>>> import numpy as np
>>> np.set_printoptions(suppress=True, linewidth=120)
>>> E = np.abs(np.array([[-1, 3, 0], [1, -3, -1], [2, -1, 1]])) + np.eye(3)
>>> E = E / E.sum(axis=1, keepdims=True)
>>> print(E.round(2))
[[0.4  0.6  0.  ]
 [0.17 0.67 0.17]
 [0.4  0.2  0.4 ]]
>>> # row-stochastic, so 1 is an eigenvalue
>>> r0, v = E[2], E[0]
>>> print(round(r0 @ r0, 2))
0.36
>>> p = (r0 @ v) / (r0 @ r0) * r0
>>> print(np.linalg.matrix_rank(np.outer(r0, v)))
1
>>> print(np.round(np.outer(r0, v), 2))
[[0.16 0.24 0.  ]
 [0.08 0.12 0.  ]
 [0.16 0.24 0.  ]]
>>> print((v - p) @ r0)
0.0
>>> print(np.round(v - p, 2))
[ 0.09  0.44 -0.31]
>>> print(round(float(np.trace(E)), 2))
1.47
>>> print(np.round(np.linalg.matrix_power(E, 3), 2))
[[0.25 0.6  0.15]
 [0.27 0.57 0.17]
 [0.29 0.55 0.15]]
>>> print(np.round(np.sort(np.abs(np.linalg.eigvals(E))), 2))
[0.31 0.31 1.  ]
>>> print(np.allclose(E @ E.T, E.T @ E))
False
>>> data = np.load("data.npy")
>>> print(data)
[[-4.  5. -6. -9. -8. -7.  1.]
 [ 0.  1.  0. -3. -1. -2.  1.]
 [ 0.  1. -2.  0. -3.  0. -1.]
 [ 0.  2. -1. -3. -1. -1.  0.]
 [ 0.  1.  0. -1.  0. -2.  2.]
 [ 0.  0.  2.  1.  2. -1.  1.]
 [ 0.  0.  3.  3.  0.  3. -1.]]
>>> r0, v = data[2], data[3]
>>> print(r0 @ v)
7.0
>>> p = (r0 @ v) / (r0 @ r0) * r0
>>> print(p.round(2))
[ 0.    0.47 -0.93  0.   -1.4   0.   -0.47]
>>> print((v - p) @ r0)
0.0
>>> rng = np.random.default_rng(25358)
>>> z = rng.permutation(7)
>>> A2 = data[:, z] * rng.choice([-1, 1], 7)
>>> print(A2)
[[-7.  1.  8.  4. -6. -5. -9.]
 [-2.  1.  1. -0.  0. -1. -3.]
 [ 0. -1.  3. -0. -2. -1.  0.]
 [-1.  0.  1. -0. -1. -2. -3.]
 [-2.  2. -0. -0.  0. -1. -1.]
 [-1.  1. -2. -0.  2. -0.  1.]
 [ 3. -1. -0. -0.  3. -0.  3.]]
>>> U, _, VT = np.linalg.svd(data.T @ A2)
>>> print(np.round(np.linalg.lstsq(data, A2)[0], 2) + 0)
[[ 0.  0.  0. -1.  0.  0.  0.]
 [ 0.  0.  0.  0.  0. -1.  0.]
 [ 0.  0.  0.  0.  1.  0.  0.]
 [ 0.  0.  0.  0.  0.  0.  1.]
 [ 0.  0. -1.  0.  0.  0.  0.]
 [ 1.  0.  0.  0.  0.  0.  0.]
 [ 0.  1.  0.  0.  0.  0.  0.]]
>>> vec = np.array([1, -3, 2, 1, 3, 3, 2])
>>> rhs = data @ vec
>>> coef, lr = np.zeros(7), 1 / np.linalg.norm(data, 2) ** 2
>>> for i in range(5):
...     coef -= lr * data.T @ (data @ coef - rhs)
...     if i % 1 == 0: print(i, round(np.linalg.norm(data @ coef - rhs), 2))
... 
0 9.0
1 8.38
2 7.81
3 7.3
4 6.83
>>> print(round(np.linalg.cond(data), 2))
28.58
>>> ang = np.radians(53)
>>> r_ = np.eye(7)
>>> r_[0, 0] = r_[1, 1] = np.cos(ang)
>>> r_[0, 1], r_[1, 0] = -np.sin(ang), np.sin(ang)
>>> print(r_.round(2))
[[ 0.6 -0.8  0.   0.   0.   0.   0. ]
 [ 0.8  0.6  0.   0.   0.   0.   0. ]
 [ 0.   0.   1.   0.   0.   0.   0. ]
 [ 0.   0.   0.   1.   0.   0.   0. ]
 [ 0.   0.   0.   0.   1.   0.   0. ]
 [ 0.   0.   0.   0.   0.   1.   0. ]
 [ 0.   0.   0.   0.   0.   0.   1. ]]
>>> A2 = data @ r_.T
>>> print(np.round(np.linalg.svd(data, compute_uv=False), 2), np.round(np.linalg.svd(A2, compute_uv=False), 2))
[18.04  5.12  2.92  2.14  1.43  0.97  0.63] [18.04  5.12  2.92  2.14  1.43  0.97  0.63]
>>> print(np.round(np.abs(A2 - data).max(axis=0), 2))
[2.4  5.19 0.   0.   0.   0.   0.  ]
>>> print(np.allclose(data @ data.T, A2 @ A2.T))
True
>>> A2 = data / np.linalg.norm(data, axis=1, keepdims=True)
>>> G = A2 @ A2.T
>>> print(np.argwhere(np.triu(np.abs(G) > 0.95, 1)))
[]
>>> print((G - 2 * np.eye(7)).round(6).argmax(axis=1))
[3 3 0 0 1 4 5]
>>> m1 = np.load("mat.npy")
>>> print(m1)
[[ 0  0  6  0  0 10]
 [ 6  0  0 10  0  0]
 [ 3  9  3  5 15  5]
 [ 0  0 -2  0  0  8]
 [-2  0  0  8  0  0]
 [-1 -3 -1  4 12  4]]
>>> O, r_ = np.linalg.qr(m1)
>>> print(O.round(2) + 0)
[[ 0.    0.    0.95  0.    0.    0.32]
 [-0.85 -0.42  0.    0.28 -0.14  0.  ]
 [-0.42  0.85  0.    0.14  0.28  0.  ]
 [ 0.    0.   -0.32  0.    0.    0.95]
 [ 0.28  0.14  0.    0.85 -0.42  0.  ]
 [ 0.14 -0.28  0.    0.42  0.85  0.  ]]
>>> print(np.round(np.abs(np.diag(r_)), 2))
[ 7.07  8.49  6.32 12.02 14.42 10.75]
>>> print(np.round(np.trace(O @ O.T), 2))
6.0
>>> A2 = m1 + rng.integers(-2, 3, (6, 1)) @ rng.integers(-2, 3, (1, 6))
>>> print(A2)
[[ 2  2  8  4 -4  8]
 [ 7  1  1 12 -2 -1]
 [ 5 11  5  9 11  3]
 [ 2  2  0  4 -4  6]
 [-3 -1 -1  6  2  1]
 [ 0 -2  0  6 10  3]]
>>> print(np.linalg.matrix_rank(A2 - m1, tol=1e-8))
1
>>> print(np.round(np.linalg.svd(A2 - m1, compute_uv=False), 2) + 0)
[13.42  0.    0.    0.    0.    0.  ]
>>> z = rng.permutation(6)
>>> A2 = m1[:, z] * rng.choice([-1, 1], 6)
>>> print(A2)
[[ -6   0   0  10   0   0]
 [  0   0 -10   0  -6   0]
 [ -3 -15  -5   5  -3  -9]
 [  2   0   0   8   0   0]
 [  0   0  -8   0   2   0]
 [  1 -12  -4   4   1   3]]
>>> U, _, VT = np.linalg.svd(m1.T @ A2)
>>> print(z)
[2 4 3 5 0 1]
>>> print(np.round(U @ VT, 2) + 0)
[[ 0.  0.  0.  0. -1.  0.]
 [ 0.  0.  0.  0.  0. -1.]
 [-1.  0.  0.  0.  0.  0.]
 [ 0.  0. -1.  0.  0.  0.]
 [ 0. -1.  0.  0.  0.  0.]
 [ 0.  0.  0.  1.  0.  0.]]
>>> A2 = np.linalg.inv(m1)
>>> print(np.allclose(A2, m1.T))
False
>>> print(A2.round(2))
[[ 0.    0.12  0.    0.   -0.15  0.  ]
 [-0.04 -0.04  0.08  0.05  0.05 -0.1 ]
 [ 0.12  0.    0.   -0.15  0.    0.  ]
 [ 0.    0.03  0.    0.    0.09  0.  ]
 [-0.01 -0.01  0.02 -0.03 -0.03  0.06]
 [ 0.03  0.    0.    0.09  0.    0.  ]]
>>> print(np.round(np.linalg.inv(A2), 2))
[[ 0.  0.  6.  0.  0. 10.]
 [ 6.  0.  0. 10.  0.  0.]
 [ 3.  9.  3.  5. 15.  5.]
 [ 0.  0. -2.  0.  0.  8.]
 [-2.  0.  0.  8.  0.  0.]
 [-1. -3. -1.  4. 12.  4.]]
>>> print(round(np.linalg.det(m1) * np.linalg.det(A2), 2))
1.0
>>> print(np.round(np.linalg.det(m1) * A2, 2))
[[      0.   83232.       0.       0. -104040.       0.]
 [ -27744.  -27744.   55488.   34680.   34680.  -69360.]
 [  83232.       0.       0. -104040.       0.       0.]
 [      0.   20808.       0.       0.   62424.       0.]
 [  -6936.   -6936.   13872.  -20808.  -20808.   41616.]
 [  20808.       0.       0.   62424.       0.       0.]]
>>> print(np.round(m1 @ A2, 2) + 0)
[[1. 0. 0. 0. 0. 0.]
 [0. 1. 0. 0. 0. 0.]
 [0. 0. 1. 0. 0. 0.]
 [0. 0. 0. 1. 0. 0.]
 [0. 0. 0. 0. 1. 0.]
 [0. 0. 0. 0. 0. 1.]]
>>> print(round(np.linalg.slogdet(m1)[0], 2))
1.0
>>> z = rng.permutation(6)
>>> print(z)
[1 2 5 3 4 0]
>>> A2 = m1[z][:, z]
>>> print(np.round(np.sort(np.abs(np.linalg.eigvals(A2))), 2))
[ 8.25  8.25  8.25  8.25 12.37 12.37]
>>> print(np.diag(A2))
[0 3 4 0 0 0]
>>> print(np.allclose(A2, m1))
False
>>> mat = np.array([[-3, -2, 0, -3, 0, 1], [-3, -1, 3, 1, 1, -2], [3, 1, 0, -1, 1, -1]])
>>> print(mat)
[[-3 -2  0 -3  0  1]
 [-3 -1  3  1  1 -2]
 [ 3  1  0 -1  1 -1]]
>>> vec = np.array([-3, -7, -4, 8, -8, -5])
>>> a = np.maximum(mat @ vec, 0)
>>> print(mat.T @ a)
[-42 -14  42  14  14 -28]
>>> print(a)
[ 0 14  0]
>>> print(mat * (a > 1e-9)[:, None])
[[ 0  0  0  0  0  0]
 [-3 -1  3  1  1 -2]
 [ 0  0  0  0  0  0]]
>>> vec = np.array([3, -2, 0, -5, 6, 0])
>>> print(np.sign((mat @ vec).round(6)))
[ 1 -1  1]
>>> print(mat @ (2 * vec))
[ 20 -12  36]
>>> print(mat @ vec)
[10 -6 18]
>>> print((mat * vec).sum(axis=1))
[10 -6 18]
>>> print(np.round(np.linalg.norm(mat, 1), 2), np.round(np.linalg.norm(mat, np.inf), 2))
9.0 11.0
>>> print(round(np.linalg.norm(mat, 2), 2))
6.02
>>> print(mat[2] @ mat[1])
-8
>>> W = np.array([[-1, 1, 0, -1, 0, 1],
...     [0, -1, -2, 1, 1, -1],
...     [0, 0, -2, -2, 0, -1],
...     [1, -1, -2, 2, -1, 1],
...     [1, 1, 1, -1, 2, 0],
...     [2, 1, -1, -2, 1, -2]])
>>> coef = np.array([-1, -2, 2, -4, 2, -2])
>>> hid = np.maximum(mat @ W + coef, 0)
>>> print(hid)
[[ 1  1 11  0  4  0]
 [ 0  0  0  0  0  0]
 [ 0  1  4  0  5  1]]
>>> cent = np.array([[-1, -3], [-2, -3], [1, 3], [2, -1], [1, 3], [-3, -2]])
>>> print((hid @ cent).round(6).argmax(axis=1))
[1 0 1]
>>> print(W @ cent)
[[ -6  -1]
 [  6   1]
 [ -3  -2]
 [ -1 -13]
 [ -2   4]
 [ -2  -3]]
